$ python -q
>>> import numpy as np
>>> np.set_printoptions(precision=2, suppress=True, linewidth=200)
>>> A2 = np.array([[0, 2], [-2, -1]])
>>> E = np.tile(A2, (2, 2))
>>> E
array([[ 0,  2,  0,  2],
       [-2, -1, -2, -1],
       [ 0,  2,  0,  2],
       [-2, -1, -2, -1]])
>>> def softmax(z):
...     e = np.exp(z - z.max(axis=-1, keepdims=True))
...     return e / e.sum(axis=-1, keepdims=True)
... 
>>> softmax(E[2] + -2)
array([0.06, 0.44, 0.06, 0.44])
>>> softmax(E).sum(axis=1)
array([1., 1., 1., 1.])
>>> softmax(E[2])
array([0.06, 0.44, 0.06, 0.44])
>>> S = E @ E.T / np.sqrt(4)
>>> softmax(S).round(6).argmax(axis=1)
array([0, 1, 0, 1])
>>> A2 = np.array([[3, 0, 1, 1, 2],
...     [0, 2, 0, 2, 3],
...     [2, 3, 0, 2, 3],
...     [0, 2, 0, 0, 0],
...     [3, 2, 0, 2, 0]])
>>> J = np.triu(A2, 1)
>>> J
array([[0, 0, 1, 1, 2],
       [0, 0, 0, 2, 3],
       [0, 0, 0, 2, 3],
       [0, 0, 0, 0, 0],
       [0, 0, 0, 0, 0]])
>>> left, sigma, VT = np.linalg.svd(J)
>>> evecs = VT[:(sigma > 1e-8).sum()]
>>> rng = np.random.default_rng(33626)
>>> x = J[2] + -2 * J[1] + rng.integers(2) * np.eye(5)[2]
>>> x
array([ 0.,  0.,  0., -2., -3.])
>>> np.round(np.diag(evecs.T @ evecs), 2) + 0
array([0.  , 0.  , 0.93, 0.36, 0.71])
>>> np.linalg.matrix_rank(np.vstack([J, x]))
np.int64(2)
>>> np.abs(np.diag(np.linalg.qr(J)[1])) > 1e-9
array([False, False, False, False, False])
>>> np.allclose(J[:-1].T @ np.linalg.lstsq(J[:-1].T, J[-1])[0], J[-1])
True
>>> K = np.loadtxt("x.csv", delimiter=",")
>>> K
array([[-6.12, -6.14,  1.9 , -3.65, -2.81],
       [-2.4 ,  6.27, -1.42,  0.67, -7.24],
       [ 0.49,  1.52,  7.5 , -5.28,  3.65],
       [-3.  , -6.33, -7.12,  0.27,  0.24],
       [-4.35, -5.59, -2.43,  6.63, -0.11],
       [-8.57, -1.93, -0.86,  4.36,  1.78],
       [-4.36, -5.72,  6.89,  0.44,  0.79],
       [-5.88, -5.76, -1.36,  2.98, -4.63],
       [-7.87, -1.53,  1.38, -4.81, -3.25],
       [ 2.25, -3.04,  1.56,  9.06, -1.03],
       [-0.73, -1.6 ,  8.01, -1.14,  5.61],
       [ 8.18,  0.45,  5.44, -1.65, -0.78],
       [ 6.52,  6.47, -1.86, -3.14,  1.5 ]])
>>> round(float(np.linalg.norm(K[10], 1)), 2), round(float(np.linalg.norm(K[10], np.inf)), 2)
(17.09, 8.01)
>>> np.linalg.norm(K, axis=1).argmax()
np.int64(5)
>>> idx = K[:, 2] > np.median(K[:, 2])
>>> r0 = K[idx].mean(axis=0) - K[~idx].mean(axis=0)
>>> idx.astype(int)
array([1, 0, 1, 0, 0, 0, 1, 0, 0, 1, 1, 1, 0])
>>> np.argsort(-np.abs(r0).round(6), kind="stable")
array([2, 0, 4, 3, 1])
>>> r0
array([ 3.6 , -1.22,  7.17, -1.36,  2.58])
>>> m1 = np.load("block1.npy")
>>> m1
array([[ 6, -2, -2],
       [ 3, -1, -1],
       [ 6, -2, -2]])
>>> rank = np.linalg.matrix_rank(m1)
>>> rank
np.int64(1)
>>> ns = np.linalg.svd(m1)[2][rank:].T
>>> np.linalg.matrix_rank(m1.T @ m1), np.linalg.matrix_rank(m1 @ m1.T)
(np.int64(1), np.int64(1))
>>> [int(np.linalg.matrix_rank(m1[:i])) for i in range(1, len(m1) + 1)]
[1, 1, 1]
>>> np.linalg.cond(m1) > 100
np.True_
>>> [round(float(x), 2) for x in np.linalg.svd(m1, compute_uv=False)[:3]]
[9.95, 0.0, 0.0]
>>> M = np.load("data.npy")
>>> M
array([[  5.99, -13.28,  10.7 ],
       [  6.67, -34.2 ,  27.87],
       [  6.18, -16.57,  12.28],
       [ 17.08, -18.82,  15.44],
       [  8.92,   0.51,   0.13],
       [ -0.81,  -3.01,   0.83],
       [ -3.61,  -1.27,   1.36],
       [  9.71, -12.65,  12.14],
       [ -7.31,  32.19, -25.66],
       [  6.89, -12.08,   8.51]])
>>> idx = M[:, 1] > np.median(M[:, 1])
>>> r0 = M[idx].mean(axis=0) - M[~idx].mean(axis=0)
>>> (((M - M.mean(axis=0)) @ r0 > 0) == idx).mean()
np.float64(0.9)
>>> r0
array([ -8.31,  22.37, -18.65])
>>> np.argsort(-np.abs(r0).round(6), kind="stable")
array([1, 2, 0])
>>> A2 = M / np.linalg.norm(M, axis=1, keepdims=True)
>>> C2 = A2 @ A2.T
>>> (np.abs(C2) > 0.9).astype(int)
array([[1, 1, 1, 1, 0, 0, 0, 1, 1, 1],
       [1, 1, 1, 0, 0, 0, 0, 1, 1, 1],
       [1, 1, 1, 1, 0, 0, 0, 1, 1, 1],
       [1, 0, 1, 1, 0, 0, 0, 1, 1, 1],
       [0, 0, 0, 0, 1, 0, 1, 0, 0, 0],
       [0, 0, 0, 0, 0, 1, 0, 0, 0, 0],
       [0, 0, 0, 0, 1, 0, 1, 0, 0, 0],
       [1, 1, 1, 1, 0, 0, 0, 1, 1, 1],
       [1, 1, 1, 1, 0, 0, 0, 1, 1, 1],
       [1, 1, 1, 1, 0, 0, 0, 1, 1, 1]])
>>> idx = rng.permutation(3)
>>> A2 = M[:, idx] * rng.choice([-1, 1], 3)
>>> A2
array([[  5.99, -10.7 ,  13.28],
       [  6.67, -27.87,  34.2 ],
       [  6.18, -12.28,  16.57],
       [ 17.08, -15.44,  18.82],
       [  8.92,  -0.13,  -0.51],
       [ -0.81,  -0.83,   3.01],
       [ -3.61,  -1.36,   1.27],
       [  9.71, -12.14,  12.65],
       [ -7.31,  25.66, -32.19],
       [  6.89,  -8.51,  12.08]])
>>> left, _, VT = np.linalg.svd(M.T @ A2)
>>> np.round(left @ VT, 2) + 0
array([[ 1.,  0.,  0.],
       [ 0.,  0., -1.],
       [ 0., -1.,  0.]])
>>> cen = A2 - A2.mean(axis=0)
>>> left, sigma, VT = np.linalg.svd(cen, full_matrices=False)
>>> np.searchsorted(np.cumsum(sigma ** 2) / (sigma ** 2).sum(), 0.9) + 1
np.int64(1)
>>> np.round(cen.mean(axis=0), 2) + 0
array([0., 0., 0.])
>>> (np.sign(left[:, 0]) == np.sign(left[0, 0])).astype(int)
array([1, 1, 1, 1, 0, 0, 0, 1, 0, 1])
>>> sigma
array([68.45, 14.78,  2.3 ])
>>> np.abs(VT[0]).argmax()
np.int64(2)
>>> round(float((sigma ** 2).sum() ** 2 / (sigma ** 4).sum()), 2)
1.1
>>> np.round(sigma ** 2 / (sigma ** 2).sum(), 2) + 0
array([0.95, 0.04, 0.  ])
>>> feats = np.loadtxt("dump.csv", delimiter=",")
>>> feats.round(2) + 0
array([[ 0.26, -0.15,  0.04, -0.27,  0.06,  0.3 , -0.02],
       [-0.15,  0.39, -0.23,  0.07, -0.27, -0.04, -0.29],
       [ 0.04, -0.23,  0.14,  0.01,  0.17, -0.04,  0.2 ],
       [-0.27,  0.07,  0.01,  0.3 ,  0.  , -0.35,  0.1 ],
       [ 0.06, -0.27,  0.17,  0.  ,  0.2 , -0.03,  0.23],
       [ 0.3 , -0.04, -0.04, -0.35, -0.03,  0.41, -0.15],
       [-0.02, -0.29,  0.2 ,  0.1 ,  0.23, -0.15,  0.3 ]])
>>> idx = rng.permutation(7)
>>> idx
array([1, 4, 6, 2, 0, 5, 3])
>>> A2 = feats[idx][:, idx]
>>> round(np.trace(A2), 2)
np.float64(2.0)
>>> A2.round(2) + 0
array([[ 0.39, -0.27, -0.29, -0.23, -0.15, -0.04,  0.07],
       [-0.27,  0.2 ,  0.23,  0.17,  0.06, -0.03,  0.  ],
       [-0.29,  0.23,  0.3 ,  0.2 , -0.02, -0.15,  0.1 ],
       [-0.23,  0.17,  0.2 ,  0.14,  0.04, -0.04,  0.01],
       [-0.15,  0.06, -0.02,  0.04,  0.26,  0.3 , -0.27],
       [-0.04, -0.03, -0.15, -0.04,  0.3 ,  0.41, -0.35],
       [ 0.07,  0.  ,  0.1 ,  0.01, -0.27, -0.35,  0.3 ]])
>>> np.round(np.linalg.det(A2), 2), round(float(np.linalg.det(feats[idx])), 2)
(np.float64(-0.0), 0.0)
